In [1]: import numpy as np

In [2]: np.set_printoptions(suppress=True, linewidth=140)

In [3]: W0 = np.abs(np.array([[2, 2, 0, -1], [1, 1, 1, 0], [0, 2, -2, 0], [-1, 2, -1, 0]])) + np.eye(4)

In [4]: W0 = W0 / W0.sum(axis=1, keepdims=True)

In [5]: print(W0.round(1))
[[0.5 0.3 0.  0.2]
 [0.2 0.5 0.2 0. ]
 [0.  0.4 0.6 0. ]
 [0.2 0.4 0.2 0.2]]

In [6]: cov = W0.T @ W0

In [7]: print(np.allclose(cov, cov.T))
True

In [8]: print(cov.round(1) + 0)
[[0.4 0.4 0.1 0.1]
 [0.4 0.7 0.4 0.1]
 [0.1 0.4 0.5 0. ]
 [0.1 0.1 0.  0.1]]

In [9]: print(np.round(np.diag(cov), 1))
[0.4 0.7 0.5 0.1]

In [10]: feats = np.loadtxt("out4.csv", delimiter=",")

In [11]: print(feats.round(1))
[[0.3 0.3 0.3 0. ]
 [0.  1.  0.  0. ]
 [0.  0.  1.  0. ]
 [0.2 0.2 0.  0.5]]

In [12]: evals, vecs = np.linalg.eig(feats)

In [13]: print(np.round(np.sort(np.linalg.eigvals(feats @ feats)), 1))
[0.1 0.2 1.  1. ]

In [14]: print(feats @ vecs[:, 0] - evals[0] * vecs[:, 0])
[0. 0. 0. 0.]

In [15]: print(round(np.prod(evals), 1))
0.2

In [16]: print(np.round(np.sort(np.linalg.eigvals(np.linalg.inv(feats))), 1))
[1. 1. 2. 3.]

In [17]: P = np.triu(np.array([[2, -2, 0, 3], [-1, 1, 2, -2], [0, 3, -3, 0], [-2, 1, -3, -2]]), 1) + np.eye(4)

In [18]: Y = P @ feats @ np.linalg.inv(P)

In [19]: print(np.linalg.matrix_rank(Y))
4

In [20]: arr = np.loadtxt("case18.csv", delimiter=",")

In [21]: print(arr)
[[ 0.7  0.7  2.   1.2]
 [-0.7  1.3  0.4  0.2]
 [-0.9 -1.1 -1.3 -0.1]
 [-0.7  1.1  0.4  0.2]
 [ 0.6  0.8 -2.4 -0.8]]

In [22]: x0 = np.array([0, -1, 3, 0])

In [23]: y = arr @ x0

In [24]: print(np.round(np.linalg.solve(arr.T @ arr, arr.T @ y), 1) + 0)
[ 0. -1.  3.  0.]

In [25]: print(y.round(1))
[ 5.3 -0.1 -2.8  0.1 -8. ]

In [26]: np.linalg.solve(arr, y)
LinAlgError: Last 2 dimensions of the array must be square


In [27]: rng = np.random.default_rng(298)

In [28]: y = y + 0.3 * rng.normal(size=5)

In [29]: print(y.round(1))
[ 5.4  0.6 -2.4 -0.1 -7.8]

In [30]: c, *_ = np.linalg.lstsq(arr, y)

In [31]: print(c.round())
[-0. -1.  3.  1.]

In [32]: Y = np.c_[arr[:, :1] @ np.array([[1]]), np.array([-8, -6, -5, 8, -9])]

In [33]: print(Y)
[[ 0.7 -8. ]
 [-0.7 -6. ]
 [-0.9 -5. ]
 [-0.7  8. ]
 [ 0.6 -9. ]]

In [34]: print(np.linalg.matrix_rank(Y))
2

In [35]: print(np.round(np.linalg.lstsq(arr, Y[:, 0])[0], 1) + 0)
[1. 0. 0. 0.]

In [36]: z = rng.permutation(4)

In [37]: Y = arr[:, z] * rng.choice([-1, 1], 4)

In [38]: print(Y)
[[-0.7 -1.2 -0.7 -2. ]
 [-1.3 -0.2  0.7 -0.4]
 [ 1.1  0.1  0.9  1.3]
 [-1.1 -0.2  0.7 -0.4]
 [-0.8  0.8 -0.6  2.4]]

In [39]: Uu, _, vt = np.linalg.svd(arr.T @ Y)

In [40]: print(np.round(Uu @ vt, 1) + 0)
[[ 0.  0. -1.  0.]
 [-1.  0.  0.  0.]
 [ 0.  0.  0. -1.]
 [ 0. -1.  0.  0.]]

In [41]: print(np.round(np.linalg.lstsq(arr, Y)[0], 1) + 0)
[[ 0.  0. -1.  0.]
 [-1.  0.  0.  0.]
 [ 0.  0.  0. -1.]
 [ 0. -1.  0.  0.]]

In [42]: print(z)
[1 3 0 2]

In [43]: Q, r_ = np.linalg.qr(Y)

In [44]: print(np.round(np.abs(np.diag(r_)), 1))
[2.3 1.4 1.6 1.4]

In [45]: X = np.load("w.npy")

In [46]: print(X)
[[ 2.  2.  0.  0.  0.  0.]
 [ 2. -5.  2.  0.  0.  0.]
 [ 0.  2.  3.  2.  0.  0.]
 [ 0.  0.  2. -2.  2.  0.]
 [ 0.  0.  0.  2.  5.  2.]
 [ 0.  0.  0.  0.  2.  4.]]

In [47]: cov = X.T @ X

In [48]: print(np.diag(cov))
[ 8. 33. 17. 12. 33. 20.]

In [49]: print(cov)
[[ 8. -6.  4.  0.  0.  0.]
 [-6. 33. -4.  4.  0.  0.]
 [ 4. -4. 17.  2.  4.  0.]
 [ 0.  4.  2. 12.  6.  4.]
 [ 0.  0.  4.  6. 33. 18.]
 [ 0.  0.  0.  4. 18. 20.]]

In [50]: T = np.stack([X, 3 * X, X[::-1]])

In [51]: print((T @ X.T).shape)
(3, 6, 6)

In [52]: print(np.einsum("bij,cij->bc", T, T))
[[ 123.  369.    4.]
 [ 369. 1107.   12.]
 [   4.   12.  123.]]

In [53]: print(T.shape)
(3, 6, 6)

In [54]: evals, vecs = np.linalg.eigh(X)

In [55]: x0 = np.array([1, 2, 0, 2, 0, 1])

In [56]: print((np.sign(vecs[:, -1].round(6)) == np.sign(vecs[0, -1].round(6))).astype(int))
[1 1 1 1 1 1]

In [57]: data = np.loadtxt("block14.csv", delimiter=",")

In [58]: print(data)
[[ 4. -2. -2. -1.]
 [-1. -1. -2.  0.]
 [-2.  2. -1.  0.]
 [-1.  0. -1. 10.]]

In [59]: print(round(np.linalg.det(2 * data), 1), round(float(np.linalg.det(data)), 1))
3504.0 219.0

In [60]: print(np.einsum("ij,ji->", data, data))
124.0

In [61]: print(round(np.linalg.det(data[::-1]), 1))
219.0

In [62]: print(np.einsum("ii->", data))
12.0

In [63]: print(round(float(np.linalg.eigvals(data).sum().real), 1))
12.0

In [64]: Y = np.array([[0, 0, 0], [1, 3, 0]])

In [65]: basis = np.kron(Y, data)

In [66]: print(basis)
[[ 0. -0. -0. -0.  0. -0. -0. -0.  0. -0. -0. -0.]
 [-0. -0. -0.  0. -0. -0. -0.  0. -0. -0. -0.  0.]
 [-0.  0. -0.  0. -0.  0. -0.  0. -0.  0. -0.  0.]
 [-0.  0. -0.  0. -0.  0. -0.  0. -0.  0. -0.  0.]
 [ 4. -2. -2. -1. 12. -6. -6. -3.  0. -0. -0. -0.]
 [-1. -1. -2.  0. -3. -3. -6.  0. -0. -0. -0.  0.]
 [-2.  2. -1.  0. -6.  6. -3.  0. -0.  0. -0.  0.]
 [-1.  0. -1. 10. -3.  0. -3. 30. -0.  0. -0.  0.]]

In [67]: print(round(np.linalg.norm(basis, 2), 1), round(float(np.linalg.norm(Y, 2) * np.linalg.norm(data, 2)), 1))
32.3 32.3

In [68]: Uu, s, vt = np.linalg.svd(basis)

In [69]: print(np.argmax(s[:-1] / (s[1:] + 1e-6)) + 1)
4

In [70]: Y = Uu[:, :4] @ np.diag(s[:4]) @ vt[:4]

In [71]: print(round(float(np.linalg.norm(basis - Y, 2)), 1), round(s[4], 1))
0.0 0.0

In [72]: print(np.linalg.matrix_rank(Y))
4

In [73]: Q, vecs = np.linalg.qr(data[:, :2])[0], np.linalg.qr(data[:, 2:])[0]

In [74]: s = np.linalg.svd(Q.T @ vecs, compute_uv=False)

In [75]: print(s.round(1))
[0.5 0.4]

In [76]: print((s > 0.9).sum())
0

In [77]: A = np.loadtxt("x.csv", delimiter=",")

In [78]: print(A)
[[3. 1. 0. 1.]
 [0. 3. 0. 2.]
 [0. 0. 3. 2.]
 [0. 0. 0. 3.]]

In [79]: W1 = np.array([[3, -2, 0, 3, 3, -1],
    ...:     [2, 1, -2, 3, -1, 3],
    ...:     [-2, 2, -2, 1, 2, -3],
    ...:     [2, -3, -1, 3, -1, 0]])

In [80]: c = np.array([5, 0, 2, 2, 4, 2])

In [81]: act = np.maximum(A @ W1 + c, 0)

In [82]: print((act > 0).astype(int))
[[1 0 0 1 1 1]
 [1 0 0 1 0 1]
 [1 0 0 1 1 0]
 [1 0 0 1 1 1]]

In [83]: print(np.round((act > 0).mean(axis=0), 1))
[1.  0.  0.  1.  0.8 0.8]

In [84]: print(np.linalg.matrix_rank(act))
4

In [85]: basis = np.array([[0, -2], [-1, -1], [-3, 0], [-2, 0], [-2, 3], [0, -3]])

In [86]: print(act @ basis)
[[-56.  -9.]
 [-34. -63.]
 [-38.  18.]
 [-24. -25.]]

In [87]: print(np.round(np.linalg.det(2 * A), 1), round(float(np.linalg.det(A)), 1))
1296.0 81.0

In [88]: print(np.round(np.linalg.eigvals(A).sum().real, 1))
12.0

In [89]: print(round(float(np.linalg.det(A.T)), 1))
81.0

In [90]: print(round(float(np.linalg.det(A[::-1])), 1))
81.0

In [91]: print(np.poly(A))
[   1.  -12.   54. -108.   81.]

In [92]: f = np.array([2, 0, -2, 2])

In [93]: Y = A + np.outer(f, np.eye(4)[1])

In [94]: print(np.linalg.matrix_rank(Y - A))
1

In [95]: E = np.array([[1, -2, 1, -2], [2, 1, 2, 1], [1, -2, 1, -2], [2, 1, 2, 1]])

In [96]: print(E)
[[ 1 -2  1 -2]
 [ 2  1  2  1]
 [ 1 -2  1 -2]
 [ 2  1  2  1]]

In [97]: print(round(np.linalg.det(E.T), 1))
0.0

In [98]: print(np.round(np.poly(E), 1) + 0)
[ 1. -4. 20.  0.  0.]

In [99]: print(np.einsum("ii->", E))
4

In [100]: print(round(np.linalg.det(2 * E), 1), round(float(np.linalg.det(E)), 1))
0.0 0.0

In [101]: print(np.round(np.linalg.eigvals(E), 1) + 0)
[2.+4.j 2.-4.j 0.+0.j 0.+0.j]

In [102]: print(round(float(np.linalg.eigvals(E).sum().real), 1))
4.0

In [103]: Uu, s, vt = np.linalg.svd(E)

In [104]: print(s.round(1) + 0)
[4.5 4.5 0.  0. ]

In [105]: Y = Uu[:, :2] @ np.diag(s[:2]) @ vt[:2]

In [106]: print(round(float(np.linalg.norm(E - Y) / np.linalg.norm(E)), 1))
0.0

In [107]: print(np.linalg.matrix_rank(E, rtol=0.05))
2

In [108]: print(np.linalg.matrix_rank(Y))
2

In [109]: z = rng.permutation(4)

In [110]: print(z)
[2 1 3 0]

In [111]: Y = E[z][:, z]

In [112]: print(np.allclose(Y, E))
False

In [113]: print(np.diag(Y))
[1 1 1 1]

In [114]: print(round(float(np.linalg.det(Y)), 1), round(np.linalg.det(E[z]), 1))
0.0 0.0

In [115]: print(Y)
[[ 1 -2 -2  1]
 [ 2  1  1  2]
 [ 2  1  1  2]
 [ 1 -2 -2  1]]

In [116]: m1 = np.load("data.npy")

In [117]: print(m1.round(1) + 0)
[[ 0.   0.4 -0.8  0.7  0.5  0.2]
 [ 0.4  0.2  0.2 -0.6  0.  -0.9]
 [-0.8  0.2  0.6 -0.4  0.5  1. ]
 [ 0.7 -0.6 -0.4  0.5 -0.2 -0.6]
 [ 0.5  0.   0.5 -0.2  1.8 -0.4]
 [ 0.2 -0.9  1.  -0.6 -0.4  0. ]]

In [118]: Y = E[0, 0] * E[1:] - np.outer(E[1:, 0], E[0])

In [119]: print(Y)
[[0 5 0 5]
 [0 0 0 0]
 [0 5 0 5]]

In [120]: print(np.linalg.matrix_rank(Y), np.linalg.matrix_rank(E))
1 2

In [121]: print(E[:, 0] / E[0, 0])
[1. 2. 1. 2.]

In [122]: rank = np.linalg.matrix_rank(m1)

In [123]: print(rank)
4

In [124]: null = np.linalg.svd(m1)[2][rank:].T

In [125]: print(np.round(null @ null.T, 1) + 0)
[[ 0.6  0.3  0.  -0.1 -0.1  0.4]
 [ 0.3  0.3  0.3  0.2 -0.1  0.1]
 [ 0.   0.3  0.4  0.4 -0.1 -0.1]
 [-0.1  0.2  0.4  0.4 -0.1 -0.2]
 [-0.1 -0.1 -0.1 -0.1  0.   0. ]
 [ 0.4  0.1 -0.1 -0.2  0.   0.3]]

In [126]: print(null.shape)
(6, 2)

In [127]: print(np.allclose(m1 @ null, 0))
True

In [128]: Uu, s, vt = np.linalg.svd(m1, full_matrices=False)

In [129]: print(round(float(np.sqrt((s ** 2).sum())), 1), round(float(np.linalg.norm(m1)), 1))
3.6 3.6

In [130]: print(np.round(np.cumsum(s ** 2) / np.sum(s ** 2), 1))
[0.3 0.6 0.9 1.  1.  1. ]

In [131]: print((s > 1e-8).sum())
4

In [132]: print(np.round(Uu.T @ m1 @ vt.T, 1) + 0)
[[2. 0. 0. 0. 0. 0.]
 [0. 2. 0. 0. 0. 0.]
 [0. 0. 2. 0. 0. 0.]
 [0. 0. 0. 1. 0. 0.]
 [0. 0. 0. 0. 0. 0.]
 [0. 0. 0. 0. 0. 0.]]
